In [1]: import numpy as np

In [2]: np.set_printoptions(precision=3, suppress=True, linewidth=120)

In [3]: def rd(a):
   ...:     return np.round(a, 3) + 0
   ...: 

In [4]: q, _ = np.linalg.qr(np.array([[-0.6, 0.8, 1.0, 1.1, 0.8],
   ...:     [-0.3, -1.0, 0.0, -0.8, 0.9],
   ...:     [0.6, -0.8, -0.2, -0.2, -1.6],
   ...:     [0.1, -1.3, 0.6, -1.2, 0.7],
   ...:     [1.4, 0.9, -0.5, -1.4, 0.7]]))

In [5]: vals = np.array([3, -3, 2, 0, -3])

In [6]: E = q @ np.diag(vals) @ q.T

In [7]: print(rd(E))
[[ 0.411 -0.351 -0.199  2.095 -1.249]
 [-0.351 -1.946 -1.561 -0.197 -0.527]
 [-0.199 -1.561 -0.531 -0.145  1.104]
 [ 2.095 -0.197 -0.145 -0.728  1.184]
 [-1.249 -0.527  1.104  1.184  1.794]]

In [8]: print(np.linalg.cond(E) > 100)
True

In [9]: print(np.argsort(-np.linalg.norm(E, axis=0).round(6), kind="stable")[:3])
[4 1 3]

In [10]: print(rd(np.sort(np.abs(np.linalg.eigvals(E)))))
[0. 2. 3. 3. 3.]

In [11]: np.linalg.determinant(E)
Traceback (most recent call last):
  Cell In[11], line 1
    np.linalg.determinant(E)
AttributeError: module 'numpy.linalg' has no attribute 'determinant'


In [12]: print(rd(np.linalg.det(E)))
0.0

In [13]: print(rd(np.trace(E)))
-1.0

In [14]: U, s, vt = np.linalg.svd(E)

In [15]: vecs = vt[:(s > 1e-8).sum()]

In [16]: rng = np.random.default_rng(160916)

In [17]: x0 = E[0] + 4 * E[2] + rng.integers(2) * np.eye(5)[1]

In [18]: print(rd(x0))
[-0.386 -6.596 -2.322  1.514  3.165]

In [19]: print(rd(np.diag(vecs.T @ vecs)))
[0.986 0.754 0.448 0.938 0.874]

In [20]: print(rd(np.linalg.norm(x0 - vecs.T @ vecs @ x0)))
0.0

In [21]: print(rd(vecs.T @ vecs))
[[ 0.986  0.059 -0.089  0.03   0.043]
 [ 0.059  0.754  0.368 -0.123 -0.176]
 [-0.089  0.368  0.448  0.184  0.264]
 [ 0.03  -0.123  0.184  0.938 -0.088]
 [ 0.043 -0.176  0.264 -0.088  0.874]]

In [22]: A = np.load("test1.npy")

In [23]: print(A)
[[ -4   0  -8  -8]
 [  3   0   6   6]
 [  6   0  12  12]
 [ -6   0 -12 -12]
 [ -3   0  -6  -6]
 [ -5   0 -10 -10]
 [  4   0   8   8]
 [ -4   0  -8  -8]]

In [24]: r = np.linalg.matrix_rank(A)

In [25]: print(r)
1

In [26]: null = np.linalg.svd(A)[2][r:].T

In [27]: print([int(np.linalg.matrix_rank(A[:i])) for i in range(1, len(A) + 1)])
[1, 1, 1, 1, 1, 1, 1, 1]

In [28]: print(np.allclose(A @ null, 0))
True

In [29]: print(rd(A @ null))
[[0. 0. 0.]
 [0. 0. 0.]
 [0. 0. 0.]
 [0. 0. 0.]
 [0. 0. 0.]
 [0. 0. 0.]
 [0. 0. 0.]
 [0. 0. 0.]]

In [30]: print([int(np.linalg.matrix_rank(A[:, :j + 1])) for j in range(4)])
[1, 1, 1, 1]

In [31]: print(np.linalg.matrix_rank(A.T @ A), np.linalg.matrix_rank(A @ A.T))
1 1
